% ipython --no-banner

In [1]: import numpy as np

In [2]: np.set_printoptions(precision=1, suppress=True, linewidth=160, legacy="1.25")

In [3]: def rd(a):
   ...:     return np.round(a, 1) + 0
   ...: 

In [4]: data = np.loadtxt("run9.csv", delimiter=",")

In [5]: rd(data)
Out[5]: 
array([[ 0. ,  0. ,  0.1,  0. ,  0. ],
       [ 0. ,  0. , -0.2,  0. ,  0. ],
       [ 0.1, -0.2,  1. , -0.1, -0.1],
       [ 0. ,  0. , -0.1,  0. ,  0. ],
       [ 0. ,  0. , -0.1,  0. ,  0. ]])

In [6]: # a projection of rank 1

In [7]: evals, evecs = np.linalg.eigh(data)

In [8]: vec = np.array([-5, 1, -2, -6, -3])

In [9]: rd(evecs * np.maximum(evals, 0) @ evecs.T)
Out[9]: 
array([[ 0. ,  0. ,  0.1,  0. ,  0. ],
       [ 0. ,  0. , -0.2,  0. ,  0. ],
       [ 0.1, -0.2,  1. , -0.1, -0.1],
       [ 0. ,  0. , -0.1,  0. ,  0. ],
       [ 0. ,  0. , -0.1,  0. ,  0. ]])

In [10]: (np.sign(evecs[:, -1].round(6)) == np.sign(evecs[0, -1].round(6))).astype(int)
Out[10]: array([1, 0, 1, 0, 0])

In [11]: rd(vec @ data @ vec)
Out[11]: 3.1

In [12]: rd(np.linalg.eigvalsh(data[1:, 1:]))
Out[12]: array([0., 0., 0., 1.])

In [13]: rd(vec @ data @ vec / (vec @ vec)), rd(evals[0]), rd(evals[-1])
Out[13]: (0.0, 0.0, 1.0)

In [14]: vec = np.array([2, -1, -2, -3, 3])

In [15]: rd(data @ data @ vec)
Out[15]: array([-0.1,  0.3, -1.8,  0.1,  0.2])

In [16]: rd(np.trace(data))
Out[16]: 1.0

In [17]: proj = np.triu(np.array([[2, -2, -3, -2, -3],
    ...:     [-3, 3, 3, -3, 1],
    ...:     [3, 3, -1, -3, -3],
    ...:     [-3, 3, -2, -2, 2],
    ...:     [0, -3, -1, 2, 3]]), 1) + np.eye(5)

In [18]: other = proj @ data @ np.linalg.inv(proj)

In [19]: rd(proj @ data - data @ proj)
Out[19]: 
array([[-0.1,  0.3, -2.1,  0.2,  0.4],
       [ 0.2, -0.5,  2.8, -0.6, -0.8],
       [ 0. ,  0. ,  1.1,  2.5,  3.2],
       [ 0. ,  0. , -0.2, -0.1, -0.2],
       [ 0. ,  0. , -0.1, -0.3, -0.3]])

In [20]: rd(np.poly(other))
Out[20]: array([ 1., -1.,  0.,  0.,  0.,  0.])

In [21]: M = np.load("dump.npy")

In [22]: M
Out[22]: 
array([[-1.9,  1.4, -0.8, -2.1, -0.1,  0.1],
       [ 0.4, -1.1,  0.1, -0.1,  0.3,  1.7],
       [ 0.8,  0.3,  0.8,  0.4, -0.5, -1.5],
       [ 0. ,  0.8,  0.2, -1.4, -1.2,  1.4],
       [-0.8, -0.6,  0.4, -0.2,  0.3, -0.2]])

In [23]: np.linalg.matrix_rank(M)
Out[23]: 5

In [24]: np.abs(M).max()
Out[24]: 2.1

In [25]: M.shape
Out[25]: (5, 6)

In [26]: np.unravel_index(np.abs(M).argmax(), M.shape)
Out[26]: (0, 3)

In [27]: rd(M - M[0])
Out[27]: 
array([[ 0. ,  0. ,  0. ,  0. ,  0. ,  0. ],
       [ 2.3, -2.5,  0.9,  2. ,  0.4,  1.6],
       [ 2.7, -1.1,  1.6,  2.5, -0.4, -1.6],
       [ 1.9, -0.6,  1. ,  0.7, -1.1,  1.3],
       [ 1.1, -2. ,  1.2,  1.9,  0.4, -0.3]])

In [28]: rd(np.diff(M, axis=0))
Out[28]: 
array([[ 2.3, -2.5,  0.9,  2. ,  0.4,  1.6],
       [ 0.4,  1.4,  0.7,  0.5, -0.8, -3.2],
       [-0.8,  0.5, -0.6, -1.8, -0.7,  2.9],
       [-0.8, -1.4,  0.2,  1.2,  1.5, -1.6]])

In [29]: rd(M.mean(axis=0))
Out[29]: array([-0.3,  0.2,  0.1, -0.7, -0.2,  0.3])

In [30]: rng = np.random.default_rng(1802)

In [31]: other = M + rng.integers(-2, 3, (5, 4)) @ rng.integers(-2, 3, (4, 6))

In [32]: rd(other)
Out[32]: 
array([[ 1.1, -2.6, -4.8, -4.1, -0.1, -0.9],
       [-4.6, -1.1, -1.9, -1.1, -2.7, -0.3],
       [ 3.8,  6.3,  4.8,  4.4,  4.5,  3.5],
       [ 5. ,  0.8,  4.2, -1.4,  1.8,  2.4],
       [-3.8,  3.4, -5.6,  0.8,  1.3,  1.8]])

In [33]: np.linalg.matrix_rank(other - M, tol=1e-8)
Out[33]: 4

In [34]: rd(other - M)
Out[34]: 
array([[ 3., -4., -4., -2.,  0., -1.],
       [-5.,  0., -2., -1., -3., -2.],
       [ 3.,  6.,  4.,  4.,  5.,  5.],
       [ 5.,  0.,  4.,  0.,  3.,  1.],
       [-3.,  4., -6.,  1.,  1.,  2.]])

In [35]: np.abs(other - M).sum(axis=1)
Out[35]: array([14., 13., 27., 13., 17.])

In [36]: left, sig, VT = np.linalg.svd(M, full_matrices=False)

In [37]: (sig > 1e-8).sum()
Out[37]: 5

In [38]: rd(np.cumsum(sig ** 2) / np.sum(sig ** 2))
Out[38]: array([0.5, 0.8, 1. , 1. , 1. ])

In [39]: left.shape, sig.shape, VT.shape
Out[39]: ((5, 5), (5,), (5, 6))

In [40]: rd(left.T @ M @ VT.T)
Out[40]: 
array([[3.8, 0. , 0. , 0. , 0. ],
       [0. , 2.7, 0. , 0. , 0. ],
       [0. , 0. , 1.9, 0. , 0. ],
       [0. , 0. , 0. , 1. , 0. ],
       [0. , 0. , 0. , 0. , 0.3]])

In [41]: def softmax(z):
    ...:     e = np.exp(z - z.max(axis=-1, keepdims=True))
    ...:     return e / e.sum(axis=-1, keepdims=True)
    ...: 

In [42]: rd(softmax(M).sum(axis=1))
Out[42]: array([1., 1., 1., 1., 1.])

In [43]: rd(softmax(M[2]))
Out[43]: array([0.3, 0.2, 0.3, 0.2, 0.1, 0. ])

In [44]: scores = M @ M.T / np.sqrt(6)

In [45]: rd(softmax(scores))
Out[45]: 
array([[0.9, 0. , 0. , 0.1, 0. ],
       [0. , 0.6, 0. , 0.2, 0.1],
       [0. , 0. , 0.7, 0.1, 0.1],
       [0.3, 0.1, 0. , 0.6, 0. ],
       [0.2, 0.2, 0.1, 0.1, 0.3]])

In [46]: rd(softmax(scores + np.triu(np.full(scores.shape, -np.inf), 1)))
Out[46]: 
array([[1. , 0. , 0. , 0. , 0. ],
       [0.1, 0.9, 0. , 0. , 0. ],
       [0.1, 0.1, 0.9, 0. , 0. ],
       [0.3, 0.1, 0. , 0.6, 0. ],
       [0.2, 0.2, 0.1, 0.1, 0.3]])

In [47]: left, sig, VT = np.linalg.svd(data)

In [48]: evecs = VT[:(sig > 1e-8).sum()]

In [49]: vec = data[1] + 4 * data[2] + rng.integers(2) * np.eye(5)[4]

In [50]: rd(vec)
Out[50]: array([ 0.2, -0.6,  3.7, -0.2,  0.6])

In [51]: np.allclose(evecs.T @ evecs @ vec, vec)
Out[51]: False

In [52]: rd(np.diag(evecs.T @ evecs))
Out[52]: array([0., 0., 1., 0., 0.])

In [53]: np.linalg.matrix_rank(np.vstack([data, vec]))
Out[53]: 2

In [54]: rd(np.linalg.norm(vec - evecs.T @ evecs @ vec))
Out[54]: 1.0

In [55]: mat = np.array([[1.0, 0.0, 0.0, 0.0, 0.0, 0.0],
    ...:     [0.0, 0.8, 0.6, 0.0, 0.0, 0.0],
    ...:     [0.0, -0.6, 0.8, 0.0, 0.0, 0.0],
    ...:     [0.0, 0.0, 0.0, 1.0, 0.0, 0.0],
    ...:     [0.0, 0.0, 0.0, 0.0, 1.0, 0.0],
    ...:     [0.0, 0.0, 0.0, 0.0, 0.0, 1.0]])

In [56]: mat
Out[56]: 
array([[ 1. ,  0. ,  0. ,  0. ,  0. ,  0. ],
       [ 0. ,  0.8,  0.6,  0. ,  0. ,  0. ],
       [ 0. , -0.6,  0.8,  0. ,  0. ,  0. ],
       [ 0. ,  0. ,  0. ,  1. ,  0. ,  0. ],
       [ 0. ,  0. ,  0. ,  0. ,  1. ,  0. ],
       [ 0. ,  0. ,  0. ,  0. ,  0. ,  1. ]])

In [57]: # orthonormal columns

In [58]: rd(mat.T @ mat)
Out[58]: 
array([[1., 0., 0., 0., 0., 0.],
       [0., 1., 0., 0., 0., 0.],
       [0., 0., 1., 0., 0., 0.],
       [0., 0., 0., 1., 0., 0.],
       [0., 0., 0., 0., 1., 0.],
       [0., 0., 0., 0., 0., 1.]])

In [59]: rd(np.linalg.norm(mat, axis=0))
Out[59]: array([1., 1., 1., 1., 1., 1.])

In [60]: other = np.linalg.inv(mat)

In [61]: rd(other)
Out[61]: 
array([[ 1. ,  0. ,  0. ,  0. ,  0. ,  0. ],
       [ 0. ,  0.8, -0.6,  0. ,  0. ,  0. ],
       [ 0. ,  0.6,  0.8,  0. ,  0. ,  0. ],
       [ 0. ,  0. ,  0. ,  1. ,  0. ,  0. ],
       [ 0. ,  0. ,  0. ,  0. ,  1. ,  0. ],
       [ 0. ,  0. ,  0. ,  0. ,  0. ,  1. ]])

In [62]: np.allclose(other, mat.T)
Out[62]: True

In [63]: rd(np.linalg.cond(mat))
Out[63]: 1.0

In [64]: rd(np.linalg.det(mat) * other)
Out[64]: 
array([[ 1. ,  0. ,  0. ,  0. ,  0. ,  0. ],
       [ 0. ,  0.8, -0.6,  0. ,  0. ,  0. ],
       [ 0. ,  0.6,  0.8,  0. ,  0. ,  0. ],
       [ 0. ,  0. ,  0. ,  1. ,  0. ,  0. ],
       [ 0. ,  0. ,  0. ,  0. ,  1. ,  0. ],
       [ 0. ,  0. ,  0. ,  0. ,  0. ,  1. ]])

In [65]: rd(np.linalg.slogdet(mat)[0])
Out[65]: 1.0

In [66]: u = np.array([-2, -2])

In [67]: np.polyval(u, other[4])
Out[67]: array([-2., -2., -2., -2., -4., -2.])

In [68]: np.cross(other[4, :3], other[0, :3])
Out[68]: array([0., 0., 0.])

In [69]: rd(np.array([np.convolve(row, u, "same") for row in other]))
Out[69]: 
array([[-2. , -2. ,  0. ,  0. ,  0. ,  0. ],
       [ 0. , -1.6, -0.4,  1.2,  0. ,  0. ],
       [ 0. , -1.2, -2.8, -1.6,  0. ,  0. ],
       [ 0. ,  0. ,  0. , -2. , -2. ,  0. ],
       [ 0. ,  0. ,  0. ,  0. , -2. , -2. ],
       [ 0. ,  0. ,  0. ,  0. ,  0. , -2. ]])

In [70]: J = np.loadtxt("m.csv", delimiter=",")

In [71]: J
Out[71]: 
array([[ 1.9,  1.1,  0.6,  1.3],
       [ 2.2,  1.4,  1.1,  1.2],
       [ 1.8,  1.2,  1. ,  0.9],
       [ 1.8,  0.8,  1. ,  1.5],
       [ 2.3,  1.3,  1.2,  1.3],
       [ 2. ,  1.1,  0.6,  1.1],
       [ 2.4,  1.3,  1. ,  1.3],
       [ 2.5,  0.8,  0.9,  0.8],
       [ 1.5,  0.9,  1. ,  1. ],
       [ 2. ,  1. ,  0.4,  1.3],
       [ 1.9,  1. ,  0.7,  0.9],
       [ 0.5, -0.8,  0.3, -1. ],
       [ 0.9, -1. ,  1. , -0.7],
       [ 0.7, -0.5,  1.3, -1.2],
       [ 1. , -0.9,  0.9, -1. ],
       [ 1. , -1.1,  1.1, -1.1],
       [ 1.2, -1.4,  0.5, -1.5],
       [ 1. , -0.5,  0.8, -1.1],
       [ 0.7, -1. ,  1.2, -1.2],
       [ 1.1, -1. ,  1.1, -1.4],
       [ 1.3, -0.9,  0.7, -0.8],
       [ 1.4, -1. ,  0.8, -1.3],
       [-1.9,  1. , -1.9,  0.6],
       [-2.3,  0.9, -1.7,  1.3],
       [-1.8,  1.2, -1.8,  0.9],
       [-2.2,  1.1, -1.7,  0.5],
       [-1.5,  1.3, -1.8,  1. ],
       [-1.5,  1.1, -2.1,  1.8],
       [-2.3,  0.8, -2.5,  0.7],
       [-2.5,  0.8, -2.1,  0.6],
       [-2.4,  0.9, -1.7,  0.9],
       [-2.7,  1. , -1.7,  0.7],
       [-1.9,  1.1, -1.7,  1. ]])

In [72]: Ac = J - J.mean(axis=0)

In [73]: left, sig, VT = np.linalg.svd(Ac, full_matrices=False)

In [74]: (np.sign(left[:, 0]) == np.sign(left[0, 0])).astype(int)
Out[74]: array([1, 1, 1, 1, 1, 1, 1, 1, 1, 1, 1, 1, 1, 1, 1, 1, 1, 1, 1, 1, 1, 1, 0, 0, 0, 0, 0, 0, 0, 0, 0, 0, 0])

In [75]: rd(sig ** 2 / (sig ** 2).sum())
Out[75]: array([0.7, 0.3, 0. , 0. ])

In [76]: np.abs(VT[0]).argmax()
Out[76]: 0

In [77]: rd((sig ** 2).sum() ** 2 / (sig ** 4).sum())
Out[77]: 1.7

In [78]: rd(sig)
Out[78]: array([12.9,  7.7,  1.6,  1.2])

In [79]: np.linalg.matrix_rank(Ac)
Out[79]: 4

In [80]: rd(np.abs(VT[-1]))
Out[80]: array([0.2, 0.7, 0.2, 0.7])

In [81]: other = J / np.linalg.norm(J, axis=1, keepdims=True)

In [82]: G = other @ other.T

In [83]: rd(G[6])
Out[83]: 
array([ 1. ,  1. ,  1. ,  1. ,  1. ,  1. ,  1. ,  1. ,  1. ,  1. ,  1. , -0.2,  0.2,  0.1,  0.1,  0.1, -0.1,  0.2,  0. ,  0.1,  0.3,  0.2, -0.5, -0.4, -0.4,
       -0.5, -0.3, -0.2, -0.5, -0.6, -0.5, -0.5, -0.4])

In [84]: rd(np.degrees(np.arccos(np.clip(G[6, 26], -1, 1))))
Out[84]: 105.3

In [85]: basis = J[[0, 14]].astype(float)

In [86]: for _ in range(4):
    ...:     lab = np.linalg.norm(J[:, None] - basis, axis=-1).argmin(axis=1)
    ...:     basis = np.array([J[lab == j].mean(axis=0) for j in range(2)])
    ...: 

In [87]: lab
Out[87]: array([0, 0, 0, 0, 0, 0, 0, 0, 0, 0, 0, 1, 1, 1, 1, 1, 1, 1, 1, 1, 1, 1, 0, 0, 0, 0, 0, 0, 0, 0, 0, 0, 0])

In [88]: np.abs(basis[1] - basis[0]).argmax()
Out[88]: 3

In [89]: rd(basis[1] - basis[0])
Out[89]: array([ 1. , -2. ,  1.4, -2.1])

In [90]: K = 0.2 ** np.abs(np.subtract.outer(np.arange(5), np.arange(5)))

In [91]: rd(K)
Out[91]: 
array([[1. , 0.2, 0. , 0. , 0. ],
       [0.2, 1. , 0.2, 0. , 0. ],
       [0. , 0.2, 1. , 0.2, 0. ],
       [0. , 0. , 0.2, 1. , 0.2],
       [0. , 0. , 0. , 0.2, 1. ]])

In [92]: vec = np.array([2, 0, -2, 0, -3])

In [93]: rhs = K @ vec

In [94]: rd(rhs)
Out[94]: array([ 1.9,  0. , -2. , -1. , -3.1])

In [95]: rd(np.linalg.solve(K, rhs))
Out[95]: array([ 2.,  0., -2.,  0., -3.])

In [96]: rd(np.linalg.solve(K, K[:, 3]))
Out[96]: array([0., 0., 0., 1., 0.])

In [97]: evals, evecs = np.linalg.eigh(K)

In [98]: vec = np.array([3, -3, 3, 3, 0])

In [99]: rd(evecs * np.maximum(evals, 0) @ evecs.T)
Out[99]: 
array([[1. , 0.2, 0. , 0. , 0. ],
       [0.2, 1. , 0.2, 0. , 0. ],
       [0. , 0.2, 1. , 0.2, 0. ],
       [0. , 0. , 0.2, 1. , 0.2],
       [0. , 0. , 0. , 0.2, 1. ]])

In [100]: rd(np.linalg.eigvalsh(K[1:, 1:]))
Out[100]: array([0.7, 0.8, 1.1, 1.4])

In [101]: feats = np.load("x.npy")

In [102]: rd(feats)
Out[102]: 
array([[  0. ,   1.1,   0.6,   0. ,   2.6],
       [ -0.1,  -3.9,  -1.9,   0. ,  -8. ],
       [  0. ,  -0.8,  -0.5,   0.1,  -1.8],
       [  0. ,   1.2,   0.5,   0. ,   2.2],
       [  0. ,  -2.6,  -1.2,   0. ,  -5.2],
       [  0.1,   1.5,   0.7,   0.1,   3.1],
       [ -0.1,   0.2,   0.1,   0.2,   0.4],
       [ -0.1,   0.4,   0.1,   0. ,   0.9],
       [  0.1,  -1.9,  -0.9,  -0.1,  -3.7],
       [  0.1,  -2.3,  -1.1,   0.1,  -4.3],
       [  0. ,   1. ,   0.6,   0. ,   2.2],
       [  0. ,  -0.4,   0.1,   0.1,  -0.3],
       [ -0.1,   0.2,   0.1,  -0.3,   0.3],
       [  0.1,   1.8,   0.8,   0. ,   3.5],
       [  0.1,  -3.2,  -1.9,   0.1,  -6.4],
       [ -0.2,   1. ,   0.5,  -0.1,   2.3],
       [  0. ,   0.5,   0.1,   0. ,   0.7],
       [ -0.3,   0.3,   0.2,   0.1,   0.8],
       [ -0.1,   1.3,   0.5,   0. ,   2.5],
       [  0. ,  -2.5,  -1.4,   0. ,  -5.2],
       [  0. ,   2.9,   1.5,  -0.1,   6.1],
       [  0.1,   1.9,   1. ,   0. ,   4. ],
       [ -0.1,  -0.4,  -0.2,   0. ,  -0.8],
       [ -0.2,  -0.7,  -0.2,  -0.1,  -1.4],
       [ -0.1,  -3.7,  -2.1,   0.1,  -7.6],
       [  0. ,  -1.8,  -0.9,   0.2,  -3.1],
       [  0.1,   0.8,   0.4,   0. ,   1.8],
       [ -0.1,   0.9,   0.3,   0. ,   1.8],
       [  0. ,  -5.3,  -2.6,   0.1, -10.4],
       [  0. ,  -4.5,  -2.2,  -0.2,  -8.7],
       [  0.1,  -1.7,  -0.9,   0. ,  -3.6],
       [  0. ,   1.6,   0.8,   0.1,   3.5],
       [  0. ,  -2.7,  -1.6,  -0.1,  -5.6]])

In [103]: vec = np.array([1, -2, -1, -2])

In [104]: rhs = J @ vec

In [105]: coef, lr = np.zeros(4), 1 / np.linalg.norm(J, 2) ** 2

In [106]: for i in range(5):
     ...:     coef -= lr * J.T @ (J @ coef - rhs)
     ...:     if i % 1 == 0: print(i, round(np.linalg.norm(J @ coef - rhs), 1))
     ...: 
0 11.4
1 7.1
2 4.8
3 3.7
4 3.3

In [107]: rd(coef)
Out[107]: array([ 0.1, -1.6,  0.5, -1.7])
